$ python -q
>>> import numpy as np
>>> from numpy import linalg as LA
>>> np.set_printoptions(suppress=True, linewidth=100)
>>> feats = np.loadtxt("data.csv", delimiter=",")
>>> feats.round(2)
array([[ 11.46,   1.44,  -8.58,  -3.31,   5.05],
       [ 14.2 ,   5.  , -16.64, -18.6 ,  -2.36],
       [  8.95,   1.71,  -2.4 ,  -4.08, -11.89],
       [  6.27,  -0.89,  -6.23,  -8.86,   0.07],
       [  1.71,  -5.91,  -2.67,  -0.62,  15.22],
       [  0.41,  -5.71,   7.89,   9.11,  -0.8 ],
       [  0.21,  -5.02,  -1.31,  -7.06,   2.12],
       [  8.63,  -2.34,  -4.74,   6.56,  17.63],
       [  2.23,  -5.46,   0.75,   4.28,  10.82],
       [ -8.02, -11.37,   6.24,  -0.65,   9.36],
       [  5.38,  -0.22,  -4.54, -11.94,  -9.48],
       [  7.75,  -0.77,  -4.84,  -2.35,   3.43],
       [ -0.17,  -6.26,   1.07,  -0.38,   7.28],
       [ -4.46,  -8.26,  17.59,  15.82,  -9.84],
       [  9.74,   0.76, -12.89, -12.67,   7.44],
       [ -0.54,  -5.47,   7.04,   3.84,  -5.2 ],
       [ -6.02, -10.16,   7.71,   3.65,   6.84],
       [ 12.96,   2.87,  -2.11,   5.56,  -5.44],
       [ 13.31,   3.29, -15.23, -13.29,   5.04],
       [ -3.76,  -8.07,   1.97,  -4.51,   5.89],
       [  0.48,  -5.98,  -0.35,  -1.22,   9.01],
       [  3.78,  -2.41,  -3.15,  -7.3 ,  -1.33],
       [  3.  ,  -4.32,   0.77,   2.69,   5.64],
       [  7.79,  -1.09,  -5.82,  -2.41,   6.74],
       [  2.89,  -3.47,  -4.47,  -8.21,   4.08],
       [  7.92,  -1.75,  -1.87,   6.04,   8.21],
       [ 14.99,   3.42, -16.22,  -9.49,  11.29],
       [  6.2 ,  -3.16,  -0.67,   7.12,  10.62],
       [ -0.33,  -7.03,   2.03,   3.24,  11.16],
       [  4.12,  -1.59,  -1.41,  -6.75,  -7.45],
       [  5.33,  -2.58,  -5.11,  -4.19,   7.43],
       [ -3.47,  -8.01,   9.95,   7.48,  -0.85],
       [  5.32,  -3.63,   1.99,   9.66,   8.24],
       [  9.96,   0.59,  -6.87,  -2.8 ,   3.92]])
>>> # looks like rank 4
>>> r = LA.matrix_rank(feats)
>>> r
np.int64(4)
>>> null = LA.svd(feats)[2][r:].T
>>> np.round(null[:, 0] / null[np.abs(null[:, 0]).round(6).argmax(), 0], 2)
array([ 0.38,  0.58,  1.  , -0.49,  0.34])
>>> np.allclose(feats @ null, 0)
True
>>> [int(LA.matrix_rank(feats[:i])) for i in range(1, len(feats) + 1)]
[1, 2, 3, 4, 4, 4, 4, 4, 4, 4, 4, 4, 4, 4, 4, 4, 4, 4, 4, 4, 4, 4, 4, 4, 4, 4, 4, 4, 4, 4, 4, 4, 4, 4]
>>> null.shape
(5, 1)
>>> [int(LA.matrix_rank(np.delete(feats, i, axis=0))) for i in range(34)]
[4, 4, 4, 4, 4, 4, 4, 4, 4, 4, 4, 4, 4, 4, 4, 4, 4, 4, 4, 4, 4, 4, 4, 4, 4, 4, 4, 4, 4, 4, 4, 4, 4, 4]
>>> [int(LA.matrix_rank(feats[:, :j + 1])) for j in range(5)]
[1, 2, 3, 4, 4]
>>> d = LA.norm(feats[:, None] - feats[None], axis=-1)
>>> d.mean(axis=1).argmax()
np.int64(13)
>>> d[:5, :5].round(2)
array([[ 0.  , 19.34, 18.23,  9.67, 17.17],
       [19.34,  0.  , 23.3 , 17.52, 33.21],
       [18.23, 23.3 ,  0.  , 13.94, 29.28],
       [ 9.67, 17.52, 13.94,  0.  , 18.87],
       [17.17, 33.21, 29.28, 18.87,  0.  ]])
>>> d[5].round(6).argsort(kind="stable")[:4]
array([ 5, 31, 15, 22])
>>> LA.matrix_rank(d ** 2)
np.int64(5)
